% ipython --no-banner

In [1]: import numpy as np

In [2]: np.set_printoptions(precision=3, suppress=True, linewidth=100)

In [3]: def rnd(a):
   ...:     return np.round(a, 3) + 0
   ...: 

In [4]: A = np.load("dump.npy")

In [5]: A
Out[5]: 
array([[ 1., -2.,  0.,  0.,  0.,  0.],
       [-2.,  1., -2.,  0.,  0.,  0.],
       [ 0., -2.,  3., -2.,  0.,  0.],
       [ 0.,  0., -2.,  0., -2.,  0.],
       [ 0.,  0.,  0., -2.,  5., -2.],
       [ 0.,  0.,  0.,  0., -2.,  0.]])

In [6]: # symmetric

In [7]: [round(float(np.linalg.det(A[:i, :i])), 2) + 0 for i in range(1, 7)]
Out[7]: [1.0, -3.0, -13.0, 12.0, 112.0, -48.0]

In [8]: rnd(np.linalg.eigvalsh(A).min())
Out[8]: np.float64(-2.121)

In [9]: vec = np.array([-1, 3, 3, -1, -2, -3])

In [10]: y = A @ vec

In [11]: y
Out[11]: array([-7., -1.,  5., -2., -2.,  4.])

In [12]: rnd(np.linalg.solve(A, A[:, 0]))
Out[12]: array([1., 0., 0., 0., 0., 0.])

In [13]: rnd(np.linalg.solve(A, 4 * y))
Out[13]: array([ -4.,  12.,  12.,  -4.,  -8., -12.])

In [14]: vec = np.array([-1, -2, -2, 0, 2, 1])

In [15]: np.sign((A @ vec).round(6))
Out[15]: array([ 1.,  1., -1.,  0.,  1., -1.])

In [16]: A * vec
Out[16]: 
array([[-1.,  4., -0.,  0.,  0.,  0.],
       [ 2., -2.,  4.,  0.,  0.,  0.],
       [-0.,  4., -6., -0.,  0.,  0.],
       [-0., -0.,  4.,  0., -4.,  0.],
       [-0., -0., -0., -0., 10., -2.],
       [-0., -0., -0.,  0., -4.,  0.]])
